$ ipython --no-banner

In [1]: import numpy as np

In [2]: import numpy.linalg as la

In [3]: np.set_printoptions(precision=2, suppress=True, linewidth=160)

In [4]: E = np.load("data.npy")

In [5]: print(E)
[[-1.  0.  0.]
 [ 0.  0.  5.]
 [ 0. -5.  1.]]

In [6]: th = np.radians(135)

In [7]: Rm = np.eye(3)

In [8]: Rm[0, 0] = Rm[1, 1] = np.cos(th)

In [9]: Rm[0, 1], Rm[1, 0] = -np.sin(th), np.sin(th)

In [10]: print(Rm)
[[-0.71 -0.71  0.  ]
 [ 0.71 -0.71  0.  ]
 [ 0.    0.    1.  ]]

In [11]: out = E @ Rm.T

In [12]: print(out)
[[ 0.71 -0.71  0.  ]
 [ 0.    0.    5.  ]
 [ 3.54  3.54  1.  ]]

In [13]: print(la.svd(E, compute_uv=False), la.svd(out, compute_uv=False))
[5.52 4.52 1.  ] [5.52 4.52 1.  ]

In [14]: print(round(float(la.det(Rm)), 2), np.round(np.trace(Rm), 2))
1.0 -0.41

In [15]: out = np.array([[9, 1], [6, 3]])

In [16]: Z = np.array([[1, -2], [2, -2]])

In [17]: F = np.kron(out, Z)

In [18]: print(F)
[[  9 -18   1  -2]
 [ 18 -18   2  -2]
 [  6 -12   3  -6]
 [ 12 -12   6  -6]]

In [19]: out = F[0, 0] * F[1:] - np.outer(F[1:, 0], F[0])

In [20]: print(out)
[[  0 162   0  18]
 [  0   0  21 -42]
 [  0 108  42 -30]]

In [21]: print(F[:, 0] / F[0, 0])
[1.   2.   0.67 1.33]

In [22]: print(la.matrix_rank(out), la.matrix_rank(F))
3 4

In [23]: print(np.flatnonzero(~out.round(6).any(axis=1)))
[]

In [24]: t3 = np.stack([F, 4 * F, F[::-1]])

In [25]: print(t3.sum(axis=0))
[[  57 -102   11  -16]
 [  96 -102   13  -16]
 [  48  -78   17  -32]
 [  69  -78   31  -32]]

In [26]: print(t3.shape)
(3, 4, 4)

In [27]: u, g = F[3], F[2]

In [28]: print(u @ g)
270

In [29]: p = (u @ g) / (u @ u) * u

In [30]: print(np.outer(u, g))
[[  72 -144   36  -72]
 [ -72  144  -36   72]
 [  36  -72   18  -36]
 [ -36   72  -18   36]]

In [31]: K = np.array([[-2, 0, 0, -3, 1],
    ...:     [0, -2, 0, 0, -3],
    ...:     [0, 0, -2, 0, 0],
    ...:     [-3, 0, 0, -2, 0],
    ...:     [1, -3, 0, 0, -2]])

In [32]: rng = np.random.default_rng(3276)

In [33]: idx = rng.permutation(5)

In [34]: print(idx)
[0 4 2 3 1]

In [35]: out = K[idx][:, idx]

In [36]: print(np.sort(np.abs(la.eigvals(out))))
[0.54 1.54 2.   4.54 5.54]

In [37]: print(np.diag(out))
[-2 -2 -2 -2 -2]

In [38]: print(np.trace(out))
-10

In [39]: print(out)
[[-2  1  0 -3  0]
 [ 1 -2  0  0 -3]
 [ 0  0 -2  0  0]
 [-3  0  0 -2  0]
 [ 0 -3  0  0 -2]]

In [40]: ev, V = la.eigh(out)

In [41]: print(ev.sum(), np.trace(out))
-10.0 -10

In [42]: print(np.round(V @ np.diag(ev) @ V.T, 2) + 0)
[[-2.  1.  0. -3.  0.]
 [ 1. -2.  0.  0. -3.]
 [ 0.  0. -2.  0.  0.]
 [-3.  0.  0. -2.  0.]
 [ 0. -3.  0.  0. -2.]]

In [43]: print(np.round(V.T @ out @ V, 2) + 0)
[[-5.54  0.    0.    0.    0.  ]
 [ 0.   -4.54  0.    0.    0.  ]
 [ 0.    0.   -2.    0.    0.  ]
 [ 0.    0.    0.    0.54  0.  ]
 [ 0.    0.    0.    0.    1.54]]

In [44]: print(la.eigvalsh(out + 2 * np.eye(5)))
[-3.54 -2.54  0.    2.54  3.54]

In [45]: print(np.unique(ev.round(6) + 0, return_counts=True)[1])
[1 1 1 1 1]

In [46]: print((ev > 1e-8).sum(), (ev < -1e-8).sum())
2 3

In [47]: print(np.round(np.abs(V[:, -1]), 2) + 0)
[0.54 0.54 0.   0.46 0.46]

In [48]: print(la.eigvalsh(out @ out))
[ 0.29  2.38  4.   20.62 30.71]

In [49]: print(ev)
[-5.54 -4.54 -2.    0.54  1.54]

In [50]: print(K @ K)
[[14 -3  0 12 -4]
 [-3 13  0  0 12]
 [ 0  0  4  0  0]
 [12  0  0 13 -3]
 [-4 12  0 -3 14]]

In [51]: print(np.round(la.det(K), 2))
-42.0

In [52]: print(np.sort(la.eigvals(K).real))
[-5.54 -4.54 -2.    0.54  1.54]

In [53]: print((la.matrix_power((K != 0) + (K.T != 0) + np.eye(5), 5) > 0).astype(int))
[[1 1 0 1 1]
 [1 1 0 1 1]
 [0 0 1 0 0]
 [1 1 0 1 1]
 [1 1 0 1 1]]

In [54]: idx = rng.permutation(4)

In [55]: print(idx)
[2 1 3 0]

In [56]: out = F[idx][:, idx]

In [57]: print(np.allclose(out, F))
False

In [58]: print(out)
[[  3 -12  -6   6]
 [  2 -18  -2  18]
 [  6 -12  -6  12]
 [  1 -18  -2   9]]

In [59]: print(np.trace(out))
-12

In [60]: print(round(la.det(out), 2), round(float(la.det(F[idx])), 2))
1764.0 1764.0

In [61]: s = 20 * 0.7 ** np.arange(5)

In [62]: arr = rng.normal(size=(19, 5)) * rng.permutation(s)

In [63]: print(arr)
[[  0.88  14.26 -21.45 -31.46  -1.05]
 [  6.26 -16.49   8.17  12.44   3.23]
 [  1.79   9.37   4.95   3.9    7.05]
 [  2.22  32.56 -23.3   11.36   1.21]
 [ -8.35 -16.06  -1.15   2.65  -8.86]
 [  0.52  -8.62  21.53  20.6   -7.86]
 [ -4.59   0.11  12.04  -3.88  -5.18]
 [ -0.03  15.86  -6.31 -16.26   0.25]
 [ -1.12   9.93   8.09  13.75   9.03]
 [ -1.54   2.31  -8.71   0.56  -0.72]
 [  0.47  -6.46 -11.05  15.08  -6.59]
 [ -7.3    3.96 -12.05   2.52  -9.61]
 [ -1.84 -10.18 -14.9    6.43   7.08]
 [ -5.11  -6.95   6.5   -7.18 -10.65]
 [ -2.5   -0.59  -1.17  23.32   7.2 ]
 [  2.06 -13.03  -0.36   1.64  -3.18]
 [  4.13  -0.11  11.72  35.16  -0.32]
 [ -2.77   1.26  -1.57  -2.64   4.24]
 [  0.34  39.27   1.75   3.88   6.56]]

In [64]: proj = arr @ la.solve(arr.T @ arr, arr.T)

In [65]: print(np.round(la.eigvalsh(proj), 2) + 0)
[0. 0. 0. 0. 0. 0. 0. 0. 0. 0. 0. 0. 0. 0. 1. 1. 1. 1. 1.]

In [66]: J = np.load("x.npy")

In [67]: print(J)
[[-17.38 -21.13   3.82]
 [ -4.42  -8.89   2.61]
 [  0.16  -1.24   0.35]
 [  0.14  -1.04   0.27]
 [  0.14  -1.03   0.26]
 [  0.12  -0.84   0.19]
 [  0.1   -0.76   0.16]
 [  0.11   0.52   0.09]
 [  0.38   0.95   0.28]
 [  0.54   1.13   0.38]
 [  0.71   1.3    0.49]
 [  1.45   1.94   0.92]
 [  8.31   6.18   4.13]
 [  8.6    6.34   4.26]
 [ 14.55   9.66   6.68]]

In [68]: Z = J[[3, 10]].astype(float)

In [69]: for _ in range(3):
    ...:     idx = la.norm(J[:, None] - Z, axis=-1).argmin(axis=1)
    ...:     Z = np.array([J[idx == j].mean(axis=0) for j in range(2)])
    ...: 

In [70]: print(idx)
[0 0 0 0 0 0 0 1 1 1 1 1 1 1 1]

In [71]: print(Z)
[[-3.02 -4.99  1.09]
 [ 4.33  3.5   2.15]]

In [72]: C2 = Z.T @ Z

In [73]: print(la.matrix_rank(C2))
2

In [74]: print(C2)
[[27.88 30.24  6.02]
 [30.24 37.17  2.08]
 [ 6.02  2.08  5.84]]

In [75]: print(la.svd(Z, compute_uv=False) ** 2)
[63.64  7.24]

In [76]: print(np.round(np.trace(C2), 2), round(float((Z ** 2).sum()), 2))
70.88 70.88

In [77]: print((Z @ Z.T).shape)
(2, 2)

In [78]: M = np.loadtxt("mat.csv", delimiter=",")

In [79]: print(M)
[[0. 1.]
 [1. 0.]]

In [80]: # equal to its transpose

In [81]: ev, V = la.eigh(M)

In [82]: x = np.array([0, 0])

In [83]: print(la.eigvalsh(M[1:, 1:]))
[0.]

In [84]: print((M + M.T) / 2)
[[0. 1.]
 [1. 0.]]

In [85]: print(np.round(np.abs(la.eigvals(M)).max(), 2))
1.0

In [86]: print(np.sort(np.abs(la.eigvals(M))))
[1. 1.]

In [87]: print(M @ M)
[[1. 0.]
 [0. 1.]]

In [88]: print((M - M.T) / 2)
[[0. 0.]
 [0. 0.]]

In [89]: print(np.round(la.det(M), 2))
-1.0

In [90]: print(la.matrix_power(M, 4))
[[1. 0.]
 [0. 1.]]

In [91]: out = np.array([[0, 3], [1, 3]])

In [92]: print(np.einsum("ik,kj->ji", M, out))
[[1. 0.]
 [3. 3.]]

In [93]: print(np.einsum("ij,ij->i", M, M))
[1. 1.]

In [94]: print(out.T @ M.T)
[[1. 0.]
 [3. 3.]]

In [95]: m1 = np.load("test17.npy")

In [96]: print(m1)
[[6. 1. 1.]
 [1. 6. 1.]
 [1. 1. 6.]]

In [97]: # equal to its transpose

In [98]: print(m1 @ (-1.0) ** np.arange(3))
[ 6. -4.  6.]

In [99]: print(np.allclose(m1 @ m1.T, m1.T @ m1))
True

In [100]: print(np.fft.fft(m1[0]))
[8.+0.j 5.+0.j 5.+0.j]

In [101]: print(m1 @ np.ones(3))
[8. 8. 8.]

In [102]: print(round(float(la.det(m1.T)), 2))
200.0

In [103]: print(np.round(la.det(m1[::-1]), 2))
-200.0

In [104]: print(np.kron(np.eye(2, dtype=int), m1))
[[6. 1. 1. 0. 0. 0.]
 [1. 6. 1. 0. 0. 0.]
 [1. 1. 6. 0. 0. 0.]
 [0. 0. 0. 6. 1. 1.]
 [0. 0. 0. 1. 6. 1.]
 [0. 0. 0. 1. 1. 6.]]

In [105]: print(round(la.eigvals(m1).sum().real, 2))
18.0

In [106]: print(np.poly(m1))
[   1.  -18.  105. -200.]

In [107]: print(round(la.det(2 * m1), 2), np.round(la.det(m1), 2))
1600.0 200.0

In [108]: print(la.eigvals(m1))
[5. 8. 5.]

In [109]: mat = np.load("dump.npy")

In [110]: print(mat)
[[ 0 -1  0]
 [ 0  1  0]
 [ 0  0  0]
 [ 0  0  0]
 [ 0  0  0]]

In [111]: # columns 0 and 2 are equal

In [112]: print(la.lstsq(mat[:-1].T, mat[-1])[2])
1

In [113]: print(np.abs(np.diag(la.qr(mat)[1])) > 1e-9)
[False  True False]

In [114]: print(np.allclose(mat[:-1].T @ la.lstsq(mat[:-1].T, mat[-1])[0], mat[-1]))
True

In [115]: print([round(float(la.det(M[:i, :i])), 2) + 0 for i in range(1, 3)])
[0.0, -1.0]

In [116]: print(np.round(la.eigvalsh(M).min(), 2))
-1.0

In [117]: try:
     ...:     la.cholesky(M)
     ...: except la.LinAlgError as e:
     ...:     print("failed:", e)
     ...: 
failed: Matrix is not positive definite
